$ python -q
>>> import numpy as np
>>> from numpy import linalg as LA
>>> np.set_printoptions(suppress=True, linewidth=100)
>>> def rnd(a):
...     return np.round(a, 1) + 0
... 
>>> W0 = np.load("out16.npy")
>>> W0
array([[ -5.,   5.,   0.],
       [  0.,   0.,   0.],
       [ 20., -15.,   5.]])
>>> # row 2 is much longer than the rest
>>> np.einsum("ii->", W0)
np.float64(0.0)
>>> np.kron(np.eye(2, dtype=int), W0)
array([[ -5.,   5.,   0.,  -0.,   0.,   0.],
       [  0.,   0.,   0.,   0.,   0.,   0.],
       [ 20., -15.,   5.,   0.,  -0.,   0.],
       [ -0.,   0.,   0.,  -5.,   5.,   0.],
       [  0.,   0.,   0.,   0.,   0.,   0.],
       [  0.,  -0.,   0.,  20., -15.,   5.]])
>>> rnd(LA.det(2 * W0)), rnd(LA.det(W0))
(np.float64(0.0), np.float64(0.0))
>>> rnd(LA.det(W0[::-1]))
np.float64(0.0)
>>> rnd(LA.eigvals(W0).sum().real)
np.float64(0.0)
>>> left, s, Vt = LA.svd(W0)
>>> rnd(s)
array([26.4,  1.6,  0. ])
>>> M2 = left[:, :2] @ np.diag(s[:2]) @ Vt[:2]
>>> rnd(np.abs(W0 - M2).max())
np.float64(0.0)
>>> rnd(LA.norm(W0 - M2) / LA.norm(W0))
np.float64(0.0)
>>> LA.matrix_rank(W0, rtol=0.05)
np.int64(2)
>>> rnd(M2)
array([[ -5.,   5.,   0.],
       [  0.,   0.,   0.],
       [ 20., -15.,   5.]])
>>> left, s, Vt = LA.svd(W0)
>>> vecs = Vt[:(s > 1e-8).sum()]
>>> rng = np.random.default_rng(57)
>>> vec = W0[1] + 2 * W0[2] + rng.integers(2) * np.eye(3)[0]
>>> vec
array([ 40., -30.,  10.])
>>> LA.matrix_rank(np.vstack([W0, vec]))
np.int64(2)
>>> rnd(vecs.T @ vecs)
array([[ 0.7, -0.3,  0.3],
       [-0.3,  0.7,  0.3],
       [ 0.3,  0.3,  0.7]])
>>> rnd(LA.matrix_power(W0, 2))
array([[ 25., -25.,   0.],
       [  0.,   0.,   0.],
       [  0.,  25.,  25.]])
>>> rnd(LA.det(W0))
np.float64(0.0)
>>> np.allclose(W0, W0.T)
False
>>> np.allclose(W0 @ W0.T, W0.T @ W0)
False
>>> np.argsort(-LA.norm(W0, axis=0).round(6), kind="stable")[:3]
array([0, 1, 2])
>>> rnd(LA.norm(W0, 2) / LA.norm(W0))
np.float64(1.0)
>>> LA.cond(W0) > 100
np.True_
>>> [round(float(x), 1) for x in LA.svd(W0, compute_uv=False)[:3]]
[26.4, 1.6, 0.0]
>>> M = np.array([[1, 0, 0, 2], [2, 1, 0, 0], [0, 2, 1, 0], [0, 0, 2, 1]])
>>> M2 = M / np.sqrt((M ** 2).mean(axis=1, keepdims=True))
>>> rnd(M - M.mean(axis=1, keepdims=True))
array([[ 0.2, -0.8, -0.8,  1.2],
       [ 1.2,  0.2, -0.8, -0.8],
       [-0.8,  1.2,  0.2, -0.8],
       [-0.8, -0.8,  1.2,  0.2]])
>>> LA.matrix_rank(M - M.mean(axis=1, keepdims=True))
np.int64(3)
>>> LA.matrix_rank(M2) == LA.matrix_rank(M)
np.True_
>>> rnd(LA.norm(M2, axis=1))
array([2., 2., 2., 2.])
>>> vec = np.array([-3, 2, 2, -2])
>>> M @ vec
array([-7, -4,  6,  2])
>>> M @ (2 * vec)
array([-14,  -8,  12,   4])
>>> np.sign((M @ vec).round(6))
array([-1, -1,  1,  1])
>>> proj = np.triu(np.array([[0, 1, 2, 2], [3, 2, 1, 1], [0, 1, 2, 2], [2, 0, 0, 2]]), 1) + np.eye(4)
>>> M2 = proj @ M @ LA.inv(proj)
>>> np.trace(M2), np.trace(M)
(np.float64(4.0), np.int64(4))
>>> M2
array([[ 3.,  2., -2.,  0.],
       [ 2.,  1., -2.,  0.],
       [ 0.,  2.,  3., -6.],
       [ 0.,  0.,  2., -3.]])
>>> proj @ M - M @ proj
array([[ 2.,  4.,  4.,  0.],
       [ 0.,  0., -2., -4.],
       [ 0.,  0.,  2., -2.],
       [ 0.,  0.,  0., -4.]])
>>> O = M2.astype(float).copy()
>>> for j in range(4):
...     O[:, j] -= O[:, :j] @ (O[:, :j].T @ O[:, j])
...     O[:, j] /= LA.norm(O[:, j])
... 
>>> rnd(O.T @ M2)
array([[ 3.6,  2.2, -2.8,  0. ],
       [ 0. ,  2. ,  3. , -5.9],
       [ 0. ,  0. ,  2. , -2.9],
       [ 0. ,  0. ,  0. ,  1. ]])
>>> rnd(O.T @ O)
array([[1., 0., 0., 0.],
       [0., 1., 0., 0.],
       [0., 0., 1., 0.],
       [0., 0., 0., 1.]])
>>> idx = rng.permutation(4)
>>> idx
array([1, 2, 0, 3])
>>> M2 = M[idx][:, idx]
>>> rnd(LA.det(M2)), rnd(LA.det(M[idx]))
(np.float64(-15.0), np.float64(-15.0))
>>> np.trace(M2)
np.int64(4)
>>> np.diag(M2)
array([1, 1, 1, 1])
>>> rnd(np.sort(np.abs(LA.eigvals(M2))))
array([1. , 2.2, 2.2, 3. ])
>>> np.allclose(M2, M)
False
>>> feats = np.array([[1, -1, -8, -8], [-1, 1, -1, -8], [-8, -1, 1, -1], [-8, -8, -1, 1]])
>>> w, vecs = LA.eigh(feats)
>>> rnd(vecs @ np.diag(w) @ vecs.T)
array([[ 1., -1., -8., -8.],
       [-1.,  1., -1., -8.],
       [-8., -1.,  1., -1.],
       [-8., -8., -1.,  1.]])
>>> rnd(LA.eigvalsh(feats @ feats))
array([  5.4,  37.9, 173.1, 177.6])
>>> rnd(w)
array([-13.2,  -2.3,   6.2,  13.3])
>>> np.abs(vecs[:, -1]).round(6).argmax()
np.int64(0)
>>> rnd(vecs.T @ feats @ vecs)
array([[-13.2,   0. ,   0. ,   0. ],
       [  0. ,  -2.3,   0. ,   0. ],
       [  0. ,   0. ,   6.2,   0. ],
       [  0. ,   0. ,   0. ,  13.3]])
>>> vec = np.array([-2, 0, -1, 1])
>>> y = feats @ vec
>>> y
array([-2, -5, 14, 18])
>>> rnd(LA.solve(feats, y))
array([-2.,  0., -1.,  1.])
>>> rnd(LA.solve(feats, feats[:, 2]))
array([0., 0., 1., 0.])
>>> rnd(LA.solve(feats, y + feats[:, 0]))
array([-1.,  0., -1.,  1.])
>>> rnd(LA.solve(feats, -1 * y))
array([ 2.,  0.,  1., -1.])
>>> rnd(LA.solve(feats.T, feats[3]))
array([0., 0., 0., 1.])
